>>> import numpy as np
>>> np.set_printoptions(precision=3, suppress=True, linewidth=100)
>>> out = np.array([[-1, -1, 1, 2, 0, -3],
...     [1, 1, 1, 2, -1, 1],
...     [1, 3, 2, -1, -2, 0],
...     [-1, -3, 1, -3, 2, 2],
...     [3, 1, 3, -1, -1, 0],
...     [3, 2, 2, -3, -1, 0]])
>>> m1 = np.tril(out)
>>> m1
array([[-1,  0,  0,  0,  0,  0],
       [ 1,  1,  0,  0,  0,  0],
       [ 1,  3,  2,  0,  0,  0],
       [-1, -3,  1, -3,  0,  0],
       [ 3,  1,  3, -1, -1,  0],
       [ 3,  2,  2, -3, -1,  0]])
>>> np.unique(m1.round(6), axis=0).shape
(6, 6)
>>> np.allclose(m1[:-1].T @ np.linalg.lstsq(m1[:-1].T, m1[-1])[0], m1[-1])
True
>>> E = np.array([[0.0, 3.0, 6.0, 9.0],
...     [3.0, 0.0, 0.0, 0.0],
...     [6.0, 0.0, 0.0, 0.0],
...     [9.0, 0.0, 0.0, 0.0]])
>>> proj = np.triu(np.array([[3, 1, 2, -3], [-3, -3, 4, -4], [-5, 4, 2, 3], [0, -3, 4, -5]]), 1) + np.eye(4)
>>> out = proj @ E @ np.linalg.inv(proj)
>>> np.trace(out), np.trace(E)
(np.float64(0.0), np.float64(0.0))
>>> np.round(np.poly(out), 3) + 0
array([   1.,    0., -126.,    0.,    0.])
>>> round(np.linalg.det(out), 3)
np.float64(0.0)
>>> np.linalg.matrix_rank(out)
np.int64(2)
>>> rank = np.linalg.matrix_rank(m1)
>>> rank
np.int64(5)
>>> ns = np.linalg.svd(m1)[2][rank:].T
>>> [int(np.linalg.matrix_rank(m1[:i])) for i in range(1, len(m1) + 1)]
[1, 2, 3, 4, 5, 5]
>>> np.linalg.matrix_rank(m1.T @ m1), np.linalg.matrix_rank(m1 @ m1.T)
(np.int64(5), np.int64(5))
>>> ns.shape
(6, 1)
